In [1]: import numpy as np

In [2]: from numpy import linalg as LA

In [3]: np.set_printoptions(precision=2, suppress=True, linewidth=120, sign=" ")

In [4]: A = np.loadtxt("w.csv", delimiter=",")

In [5]: A
Out[5]: 
array([[-0.6 ,  1.  , -0.4 ,  1.9 , -1.7 , -0.8 ],
       [ 0.8 , -0.8 , -1.5 ,  0.  ,  1.  ,  0.1 ],
       [ 0.63, -0.79, -1.63,  0.17,  1.  ,  0.18],
       [-0.2 ,  1.1 , -0.5 ,  0.1 , -0.2 , -0.1 ],
       [-0.8 ,  1.2 ,  2.9 ,  0.3 , -0.7 , -1.4 ],
       [-0.2 ,  1.1 , -0.5 , -0.1 ,  0.8 ,  0.8 ],
       [-0.9 ,  0.3 ,  0.1 , -1.6 ,  0.1 ,  0.9 ]])

In [6]: A.ravel(order="F")
Out[6]: 
array([-0.6 ,  0.8 ,  0.63, -0.2 , -0.8 , -0.2 , -0.9 ,  1.  , -0.8 , -0.79,  1.1 ,  1.2 ,  1.1 ,  0.3 , -0.4 , -1.5 ,
       -1.63, -0.5 ,  2.9 , -0.5 ,  0.1 ,  1.9 ,  0.  ,  0.17,  0.1 ,  0.3 , -0.1 , -1.6 , -1.7 ,  1.  ,  1.  , -0.2 ,
       -0.7 ,  0.8 ,  0.1 , -0.8 ,  0.1 ,  0.18, -0.1 , -1.4 ,  0.8 ,  0.9 ])

In [7]: A.reshape(-1, 2)
Out[7]: 
array([[-0.6 ,  1.  ],
       [-0.4 ,  1.9 ],
       [-1.7 , -0.8 ],
       [ 0.8 , -0.8 ],
       [-1.5 ,  0.  ],
       [ 1.  ,  0.1 ],
       [ 0.63, -0.79],
       [-1.63,  0.17],
       [ 1.  ,  0.18],
       [-0.2 ,  1.1 ],
       [-0.5 ,  0.1 ],
       [-0.2 , -0.1 ],
       [-0.8 ,  1.2 ],
       [ 2.9 ,  0.3 ],
       [-0.7 , -1.4 ],
       [-0.2 ,  1.1 ],
       [-0.5 , -0.1 ],
       [ 0.8 ,  0.8 ],
       [-0.9 ,  0.3 ],
       [ 0.1 , -1.6 ],
       [ 0.1 ,  0.9 ]])

In [8]: A.reshape(7, 7)
Traceback (most recent call last):
  Cell In[8], line 1
    A.reshape(7, 7)
ValueError: cannot reshape array of size 42 into shape (7,7)


In [9]: t3 = A.reshape(7, 2, -1)

In [10]: t3.shape
Out[10]: (7, 2, 3)

In [11]: np.einsum("ihd,ihd->ih", t3, t3)
Out[11]: 
array([[  1.52,   7.14],
       [  3.53,   1.01],
       [  3.68,   1.06],
       [  1.5 ,   0.06],
       [ 10.49,   2.54],
       [  1.5 ,   1.29],
       [  0.91,   3.38]])

In [12]: left, s, Vt = LA.svd(A, full_matrices=False)

In [13]: left.shape, s.shape, Vt.shape
Out[13]: ((7, 6), (6,), (6, 6))

In [14]: s
Out[14]: array([ 4.79,  3.07,  2.21,  1.36,  0.59,  0.37])

In [15]: np.cumsum(s ** 2) / np.sum(s ** 2)
Out[15]: array([ 0.58,  0.82,  0.94,  0.99,  1.  ,  1.  ])

In [16]: np.round(left.T @ left, 2) + 0
Out[16]: 
array([[ 1.,  0.,  0.,  0.,  0.,  0.],
       [ 0.,  1.,  0.,  0.,  0.,  0.],
       [ 0.,  0.,  1.,  0.,  0.,  0.],
       [ 0.,  0.,  0.,  1.,  0.,  0.],
       [ 0.,  0.,  0.,  0.,  1.,  0.],
       [ 0.,  0.,  0.,  0.,  0.,  1.]])

In [17]: s / s[0]
Out[17]: array([ 1.  ,  0.64,  0.46,  0.28,  0.12,  0.08])

In [18]: np.round(Vt @ Vt.T, 2) + 0
Out[18]: 
array([[ 1.,  0.,  0.,  0.,  0.,  0.],
       [ 0.,  1.,  0.,  0.,  0.,  0.],
       [ 0.,  0.,  1.,  0.,  0.,  0.],
       [ 0.,  0.,  0.,  1.,  0.,  0.],
       [ 0.,  0.,  0.,  0.,  1.,  0.],
       [ 0.,  0.,  0.,  0.,  0.,  1.]])
